% ipython --no-banner

In [1]: import numpy as np

In [2]: from numpy import linalg as LA

In [3]: np.set_printoptions(suppress=True, linewidth=100)

In [4]: f = np.array([-2, 1])

In [5]: m1 = -1 * np.eye(2) + np.outer(f, f)

In [6]: m1
Out[6]: 
array([[ 3., -2.],
       [-2.,  0.]])

In [7]: O, vecs = LA.qr(m1[:, :1])[0], LA.qr(m1[:, 1:])[0]

In [8]: sigma = LA.svd(O.T @ vecs, compute_uv=False)

In [9]: np.round(np.degrees(np.arccos(sigma.clip(0, 1))), 2)
Out[9]: array([33.69])

In [10]: (sigma > 0.9).sum()
Out[10]: np.int64(0)

In [11]: np.allclose(m1, m1.T)
Out[11]: True

In [12]: m1 @ m1
Out[12]: 
array([[13., -6.],
       [-6.,  4.]])

In [13]: np.round(LA.matrix_power(m1, 4), 2)
Out[13]: 
array([[ 205., -102.],
       [-102.,   52.]])

In [14]: np.allclose(m1 @ m1.T, m1.T @ m1)
Out[14]: True

In [15]: B = m1 / LA.norm(m1, axis=1, keepdims=True)

In [16]: C2 = B @ B.T

In [17]: round(float(np.degrees(np.arccos(np.clip(C2[0, 1], -1, 1)))), 2)
Out[17]: 146.31

In [18]: C2.round(2)
Out[18]: 
array([[ 1.  , -0.83],
       [-0.83,  1.  ]])

In [19]: np.argwhere(np.triu(np.abs(C2) > 0.95, 1))
Out[19]: array([], shape=(0, 2), dtype=int64)

In [20]: C2[0].round(2)
Out[20]: array([ 1.  , -0.83])

In [21]: (np.abs(C2) > 0.9).astype(int)
Out[21]: 
array([[1, 0],
       [0, 1]])

In [22]: evals, vecs = LA.eigh(m1)

In [23]: vec = np.array([2, 2])

In [24]: np.round(LA.eigvalsh(m1[1:, 1:]), 2)
Out[24]: array([0.])

In [25]: np.round(vecs * np.maximum(evals, 0) @ vecs.T, 2)
Out[25]: 
array([[ 3.2, -1.6],
       [-1.6,  0.8]])

In [26]: E = np.load("x.npy")

In [27]: E
Out[27]: 
array([[2., 0., 0.],
       [0., 3., 1.],
       [0., 0., 1.]])

In [28]: rng = np.random.default_rng(6677)

In [29]: B = E + rng.integers(-2, 3, (3, 2)) @ rng.integers(-2, 3, (2, 3))

In [30]: B
Out[30]: 
array([[ 0., -8., -6.],
       [ 3.,  3.,  0.],
       [-5., -2.,  1.]])

In [31]: np.round(LA.svd(B - E, compute_uv=False), 2) + 0
Out[31]: array([10.6 ,  5.54,  0.  ])

In [32]: np.abs(B - E).sum(axis=1)
Out[32]: array([16.,  4.,  7.])

In [33]: LA.matrix_rank(B - E, tol=1e-8)
Out[33]: np.int64(2)

In [34]: B - E
Out[34]: 
array([[-2., -8., -6.],
       [ 3.,  0., -1.],
       [-5., -2.,  0.]])

In [35]: feats = np.loadtxt("sample2.csv", delimiter=",")

In [36]: feats.round(2) + 0
Out[36]: 
array([[-0.85, -0.17,  0.25],
       [ 0.51,  0.  ,  0.28],
       [-0.1 ,  0.14, -0.91],
       [-0.14,  0.98,  0.17]])

In [37]: vec = np.array([-1, 0, -3])

In [38]: np.round((feats * vec).sum(axis=1), 2)
Out[38]: array([ 0.1 , -1.33,  2.84, -0.38])

In [39]: np.round(np.einsum("ij,j->i", feats, vec), 2)
Out[39]: array([ 0.1 , -1.33,  2.84, -0.38])

In [40]: np.round(feats @ np.ones(3), 2)
Out[40]: array([-0.77,  0.78, -0.88,  1.01])

In [41]: np.round(feats @ np.eye(3)[1], 2) + 0
Out[41]: array([-0.17,  0.  ,  0.14,  0.98])

In [42]: np.round(feats @ (2 * vec), 2)
Out[42]: array([ 0.21, -2.66,  5.68, -0.76])

In [43]: LA.norm(feats @ vec) <= LA.norm(feats, 2) * LA.norm(vec) + 1e-9
Out[43]: np.True_

In [44]: vec = np.array([1, 0, 2])

In [45]: h = np.maximum(feats @ vec, 0)

In [46]: np.round(np.maximum(feats @ (3 * vec), 0), 2)
Out[46]: array([0.  , 3.17, 0.  , 0.62])

In [47]: B = np.array([[1, 0], [3, 2]])

In [48]: arr = np.kron(np.eye(2, dtype=int), B)

In [49]: arr
Out[49]: 
array([[1, 0, 0, 0],
       [3, 2, 0, 0],
       [0, 0, 1, 0],
       [0, 0, 3, 2]])

In [50]: np.trace(arr)
Out[50]: np.int64(6)

In [51]: LA.matrix_power(arr, 3)
Out[51]: 
array([[ 1,  0,  0,  0],
       [21,  8,  0,  0],
       [ 0,  0,  1,  0],
       [ 0,  0, 21,  8]])

In [52]: z = rng.permutation(4)

In [53]: z
Out[53]: array([0, 2, 3, 1])

In [54]: B = arr[z][:, z]

In [55]: np.trace(B)
Out[55]: np.int64(6)

In [56]: np.allclose(B, arr)
Out[56]: False

In [57]: np.round(np.sort(np.abs(LA.eigvals(B))), 2)
Out[57]: array([1., 1., 2., 2.])

In [58]: W0 = np.load("out16.npy")

In [59]: W0.round(2)
Out[59]: 
array([[-5.15, -8.53, -0.84],
       [ 8.98, -0.73, -4.34],
       [-5.62, -8.26, -0.52],
       [ 3.74,  9.12,  1.7 ],
       [-2.22,  8.77,  4.27],
       [ 4.21,  8.96,  1.42],
       [-7.98, -5.85,  1.44],
       [-5.66, -8.23, -0.5 ],
       [ 8.4 , -2.57, -4.77],
       [-8.54, -4.75,  2.11],
       [ 9.2 ,  1.47, -3.63],
       [ 9.2 ,  1.63, -3.57],
       [-9.2 , -0.97,  3.81],
       [-1.19, -9.47, -2.98],
       [-3.58,  8.1 ,  4.64],
       [ 2.51,  9.39,  2.35],
       [ 4.21,  8.96,  1.43],
       [ 7.4 ,  6.67, -0.87],
       [-5.05,  7.08,  4.93],
       [-9.04, -3.09,  2.95]])

In [60]: C = W0[[6, 5]].astype(float)

In [61]: for _ in range(5):
    ...:     z = LA.norm(W0[:, None] - C, axis=-1).argmin(axis=1)
    ...:     C = np.array([W0[z == j].mean(axis=0) for j in range(2)])
    ...: 

In [62]: z
Out[62]: array([0, 1, 0, 1, 1, 1, 0, 0, 1, 0, 1, 1, 0, 0, 1, 1, 1, 1, 1, 0])

In [63]: np.round(C[1] - C[0], 2)
Out[63]: array([10.46, 11.71, -0.39])

In [64]: np.bincount(z)
Out[64]: array([ 8, 12])

In [65]: np.abs(C[1] - C[0]).argmax()
Out[65]: np.int64(1)
